$ python -q
>>> import numpy as np
>>> np.set_printoptions(precision=2, suppress=True, linewidth=120, sign=" ")
>>> tidy = lambda a: np.round(a, 2) + 0
>>> feats = np.load("run1.npy")
>>> feats
array([[-1, -2, -1, -2, -1, -2],
       [ 2,  3,  2,  3,  2,  3],
       [-2,  3, -2,  3, -2,  3],
       [-1, -2, -1, -2, -1, -2],
       [ 2,  3,  2,  3,  2,  3],
       [-2,  3, -2,  3, -2,  3]])
>>> r = np.linalg.matrix_rank(feats)
>>> r
np.int64(2)
>>> N = np.linalg.svd(feats)[2][r:].T
>>> [int(np.linalg.matrix_rank(feats[:, :j + 1])) for j in range(6)]
[1, 2, 2, 2, 2, 2]
>>> tidy(feats @ N)
array([[ 0.,  0.,  0.,  0.],
       [ 0.,  0.,  0.,  0.],
       [ 0.,  0.,  0.,  0.],
       [ 0.,  0.,  0.,  0.],
       [ 0.,  0.,  0.,  0.],
       [ 0.,  0.,  0.,  0.]])
>>> [int(np.linalg.matrix_rank(feats[:i])) for i in range(1, len(feats) + 1)]
[1, 2, 2, 2, 2, 2]
>>> U, sig, VT = np.linalg.svd(feats)
>>> V = VT[:(sig > 1e-8).sum()]
>>> rng = np.random.default_rng(866)
>>> x0 = feats[0] + 5 * feats[3] + rng.integers(2) * np.eye(6)[4]
>>> x0
array([ -6., -12.,  -6., -12.,  -5., -12.])
>>> tidy(V.T @ V)
array([[ 0.33,  0.  ,  0.33,  0.  ,  0.33,  0.  ],
       [ 0.  ,  0.33,  0.  ,  0.33,  0.  ,  0.33],
       [ 0.33,  0.  ,  0.33,  0.  ,  0.33,  0.  ],
       [ 0.  ,  0.33,  0.  ,  0.33,  0.  ,  0.33],
       [ 0.33,  0.  ,  0.33,  0.  ,  0.33,  0.  ],
       [ 0.  ,  0.33,  0.  ,  0.33,  0.  ,  0.33]])
>>> np.linalg.matrix_rank(np.vstack([feats, x0]))
np.int64(3)
>>> r0, g = feats[0], feats[3]
>>> r0 @ g
np.int64(15)
>>> pr = (r0 @ g) / (r0 @ r0) * r0
>>> np.linalg.matrix_rank(np.outer(r0, g))
np.int64(1)
>>> E = np.load("arr.npy")
>>> E
array([[ 1, -1,  1, -1, -1,  1, -1,  1],
       [ 1,  1, -1, -1,  1,  1, -1, -1],
       [ 1,  1,  1,  1, -1, -1, -1, -1],
       [ 1,  1, -1, -1, -1, -1,  1,  1]])
>>> theta = np.radians(90)
>>> Rm = np.eye(8)
>>> Rm[1, 1] = Rm[0, 0] = np.cos(theta)
>>> Rm[1, 0], Rm[0, 1] = -np.sin(theta), np.sin(theta)
>>> tidy(Rm)
array([[ 0.,  1.,  0.,  0.,  0.,  0.,  0.,  0.],
       [-1.,  0.,  0.,  0.,  0.,  0.,  0.,  0.],
       [ 0.,  0.,  1.,  0.,  0.,  0.,  0.,  0.],
       [ 0.,  0.,  0.,  1.,  0.,  0.,  0.,  0.],
       [ 0.,  0.,  0.,  0.,  1.,  0.,  0.,  0.],
       [ 0.,  0.,  0.,  0.,  0.,  1.,  0.,  0.],
       [ 0.,  0.,  0.,  0.,  0.,  0.,  1.,  0.],
       [ 0.,  0.,  0.,  0.,  0.,  0.,  0.,  1.]])
>>> other = E @ Rm.T
>>> np.abs(other - E).max(axis=0)
array([ 2.,  2.,  0.,  0.,  0.,  0.,  0.,  0.])
>>> np.allclose(E @ E.T, other @ other.T)
True
>>> r0 = np.array([4, 4, 4])
>>> np.cross(E[1, :3], E[0, :3])
array([ 0, -2, -2])
>>> np.convolve(E[1], r0)
array([ 4,  8,  4, -4, -4,  4,  4, -4, -8, -4])
>>> np.polyval(r0, E[1])
array([ 12,  12,   4,   4,  12,  12,   4,   4])
>>> np.abs(E).max()
np.int64(1)
>>> np.diff(E, axis=0)
array([[ 0,  2, -2,  0,  2,  0,  0, -2],
       [ 0,  0,  2,  2, -2, -2,  0,  0],
       [ 0,  0, -2, -2,  0,  0,  2,  2]])
>>> E - E[0]
array([[ 0,  0,  0,  0,  0,  0,  0,  0],
       [ 0,  2, -2,  0,  2,  0,  0, -2],
       [ 0,  2,  0,  2,  0, -2,  0, -2],
       [ 0,  2, -2,  0,  0, -2,  2,  0]])
>>> E.mean(axis=0)
array([ 1. ,  0.5,  0. , -0.5, -0.5,  0. , -0.5,  0. ])
>>> np.linalg.rank(E)
Traceback (most recent call last):
  File "<python-input-40>", line 1, in <module>
    np.linalg.rank(E)
    ^^^^^^^^^^^^^^
AttributeError: module 'numpy.linalg' has no attribute 'rank'
>>> tidy(np.linalg.norm(E))
np.float64(5.66)
>>> tidy(np.linalg.svd(E, compute_uv=False))
array([ 2.83,  2.83,  2.83,  2.83])
>>> x0 = np.array([2, 1, 0, 1, 2, 2, 1, 1])
>>> a = np.maximum(E @ x0, 0)
>>> a
array([ 0,  4,  0,  0])
>>> other = E / np.sqrt((E ** 2).mean(axis=1, keepdims=True))
>>> np.linalg.matrix_rank(E - E.mean(axis=1, keepdims=True))
np.int64(4)
>>> np.linalg.matrix_rank(other) == np.linalg.matrix_rank(E)
np.True_
>>> other[3]
array([ 1.,  1., -1., -1., -1., -1.,  1.,  1.])
>>> E - E.mean(axis=1, keepdims=True)
array([[ 1., -1.,  1., -1., -1.,  1., -1.,  1.],
       [ 1.,  1., -1., -1.,  1.,  1., -1., -1.],
       [ 1.,  1.,  1.,  1., -1., -1., -1., -1.],
       [ 1.,  1., -1., -1., -1., -1.,  1.,  1.]])
>>> other = np.array([[1], [2], [2], [1], [1], [1], [2], [1], [2], [2], [2], [0]])
>>> cent = np.array([[1, 2, 1, 1, 0, 1, 2, 2, 2, 1, 0, 1, 1, 1]])
>>> m1 = other @ cent
>>> m1
array([[ 1,  2,  1,  1,  0,  1,  2,  2,  2,  1,  0,  1,  1,  1],
       [ 2,  4,  2,  2,  0,  2,  4,  4,  4,  2,  0,  2,  2,  2],
       [ 2,  4,  2,  2,  0,  2,  4,  4,  4,  2,  0,  2,  2,  2],
       [ 1,  2,  1,  1,  0,  1,  2,  2,  2,  1,  0,  1,  1,  1],
       [ 1,  2,  1,  1,  0,  1,  2,  2,  2,  1,  0,  1,  1,  1],
       [ 1,  2,  1,  1,  0,  1,  2,  2,  2,  1,  0,  1,  1,  1],
       [ 2,  4,  2,  2,  0,  2,  4,  4,  4,  2,  0,  2,  2,  2],
       [ 1,  2,  1,  1,  0,  1,  2,  2,  2,  1,  0,  1,  1,  1],
       [ 2,  4,  2,  2,  0,  2,  4,  4,  4,  2,  0,  2,  2,  2],
       [ 2,  4,  2,  2,  0,  2,  4,  4,  4,  2,  0,  2,  2,  2],
       [ 2,  4,  2,  2,  0,  2,  4,  4,  4,  2,  0,  2,  2,  2],
       [ 0,  0,  0,  0,  0,  0,  0,  0,  0,  0,  0,  0,  0,  0]])
>>> r = np.linalg.matrix_rank(m1)
>>> r
np.int64(1)
>>> N = np.linalg.svd(m1)[2][r:].T
>>> N.shape
(14, 13)
>>> np.linalg.matrix_rank(m1.T @ m1), np.linalg.matrix_rank(m1 @ m1.T)
(np.int64(1), np.int64(1))
>>> np.allclose(m1 @ N, 0)
True
>>> [int(np.linalg.matrix_rank(np.delete(m1, i, axis=0))) for i in range(12)]
[1, 1, 1, 1, 1, 1, 1, 1, 1, 1, 1, 1]
>>> W1 = np.array([[0, 0, -4, -3, -4],
...     [-9, 9, -1, 3, 6],
...     [6, -8, 4, -7, -7],
...     [-5, 1, 1, 4, 0],
...     [-3, 1, -3, 5, -1],
...     [5, 8, -4, 1, -6],
...     [8, 8, -9, 8, 7],
...     [1, 2, 3, 2, 3],
...     [-9, -8, 1, -2, 0],
...     [3, -4, -8, 6, 2],
...     [7, 5, 4, -7, 8],
...     [-6, -3, 1, -7, 4],
...     [-9, 8, 6, 1, -9],
...     [4, 2, 3, 2, -7]])
>>> beta = np.array([6, 4, 0, 1, 5])
>>> act = np.maximum(m1 @ W1 + beta, 0)
>>> tidy((act > 0).mean(axis=0))
array([ 0.08,  1.  ,  0.  ,  1.  ,  1.  ])
>>> cent = np.array([[-7, 5], [9, 6], [-1, -9], [-2, 6], [7, -3]])
>>> act @ cent
array([[ 300,  270],
       [ 531,  525],
       [ 531,  525],
       [ 300,  270],
       [ 300,  270],
       [ 300,  270],
       [ 531,  525],
       [ 300,  270],
       [ 531,  525],
       [ 531,  525],
       [ 531,  525],
       [  27,   45]])
>>> (act @ cent).round(6).argmax(axis=1)
array([ 0,  0,  0,  0,  0,  0,  0,  0,  0,  0,  0,  1])
>>> M = np.loadtxt("layer5.csv", delimiter=",")
>>> M
array([[  3.52,   2.56,  11.12,  -0.51,  -3.13,   1.41,  -5.42,  -0.97],
       [  5.38,  -0.43,  16.67,  -1.36,  -0.25,   0.64, -18.78,   0.16],
       [  4.44,   5.94,  16.61,  -0.14,  -7.75,   3.28,  -0.99,  -2.55],
       [  3.57,   3.75,  10.2 ,   0.2 ,  -4.04,   2.08,  -2.47,  -0.98],
       [  2.68,  -0.35,   9.95,  -0.02,  -2.47,   0.47,  -6.4 ,  -0.38],
       [  1.14,   0.13,   1.25,   0.12,   0.  ,  -0.15,  -2.64,  -0.39],
       [  7.21,   2.76,  20.76,  -1.3 ,  -1.66,   1.69, -19.74,  -0.69],
       [  2.52,  -4.9 ,   4.54,  -1.68,   6.92,  -2.62, -22.33,   1.71],
       [  0.8 ,   0.35,   0.61,  -0.46,   0.57,  -0.13,  -2.6 ,  -0.12],
       [  3.2 ,   0.42,  14.23,  -0.63,  -2.72,   1.92, -10.4 ,  -0.24],
       [  5.69,   0.49,  19.69,  -1.18,  -1.87,   1.31, -17.97,   0.05],
       [  6.  ,   4.49,  19.26,  -1.16,  -4.49,   2.37, -11.83,  -1.3 ],
       [  0.78,  -1.5 ,   4.3 ,  -0.06,   0.04,  -0.28,  -4.64,   0.84],
       [  3.26,  -1.02,  11.34,  -0.26,  -1.11,   0.2 , -12.31,   0.55],
       [  3.79,  -4.81,   5.29,  -1.69,   7.59,  -3.3 , -24.12,   0.81],
       [  7.09,   1.2 ,  20.33,  -1.01,  -1.33,   1.04, -20.82,  -0.6 ],
       [  1.77,   1.98,   6.2 ,   0.6 ,  -3.55,   1.51,   1.54,  -1.  ],
       [  1.8 ,  -4.58,   2.48,  -1.09,   5.79,  -2.22, -17.68,   1.87],
       [  3.28,   3.53,  12.98,   0.49,  -5.35,   2.51,  -1.54,  -1.19],
       [  3.31,  -0.42,   8.35,  -0.77,   0.16,   0.28, -12.4 ,  -0.18],
       [  6.05,   1.43,  14.59,  -1.44,   1.43,   0.15, -18.33,   0.11],
       [  2.71,   1.11,   4.75,  -0.72,   0.65,  -0.05,  -7.21,   0.16],
       [  3.59,  -0.52,  11.25,  -0.32,  -1.11,   0.16, -11.54,   0.18],
       [  6.05,   6.91,  18.05,   0.  ,  -5.78,   3.89,  -5.73,  -2.4 ]])
>>> x0 = np.array([0, -1, -2, -1, 0, 1, -1, -1])
>>> y = M @ x0
>>> tidy(np.linalg.pinv(M) @ M)
array([[ 1.,  0.,  0.,  0.,  0.,  0.,  0.,  0.],
       [ 0.,  1.,  0.,  0.,  0.,  0.,  0.,  0.],
       [ 0.,  0.,  1.,  0.,  0.,  0.,  0.,  0.],
       [ 0.,  0.,  0.,  1.,  0.,  0.,  0.,  0.],
       [ 0.,  0.,  0.,  0.,  1.,  0.,  0.,  0.],
       [ 0.,  0.,  0.,  0.,  0.,  1.,  0.,  0.],
       [ 0.,  0.,  0.,  0.,  0.,  0.,  1.,  0.],
       [ 0.,  0.,  0.,  0.,  0.,  0.,  0.,  1.]])
>>> try:
...     np.linalg.solve(M, y)
... except np.linalg.LinAlgError as e:
...     print(e)
... 
Last 2 dimensions of the array must be square
>>> tidy(np.linalg.solve(M.T @ M, M.T @ y))
array([ 0., -1., -2., -1.,  0.,  1., -1., -1.])
>>> y = y + 0.05 * rng.normal(size=24)
>>> tidy(y)
array([-16.44, -12.34, -32.16, -18.82, -12.24,   0.14, -20.74,  15.43,   1.46, -15.72, -19.45, -26.35,  -3.47,  -9.5 ,
        15.95, -18.32, -13.94,  14.37, -24.81,  -2.6 , -10.8 ,  -2.83, -10.16, -30.95])
>>> beta, *_ = np.linalg.lstsq(M, y)
>>> tidy(np.linalg.norm(y - M @ beta))
np.float64(0.21)
>>> [round(float(np.linalg.norm(np.linalg.solve(M.T @ M + lam * np.eye(8), M.T @ y))), 2) for lam in (0, 1, 10, 100)]
[3.05, 2.3, 1.8, 1.65]
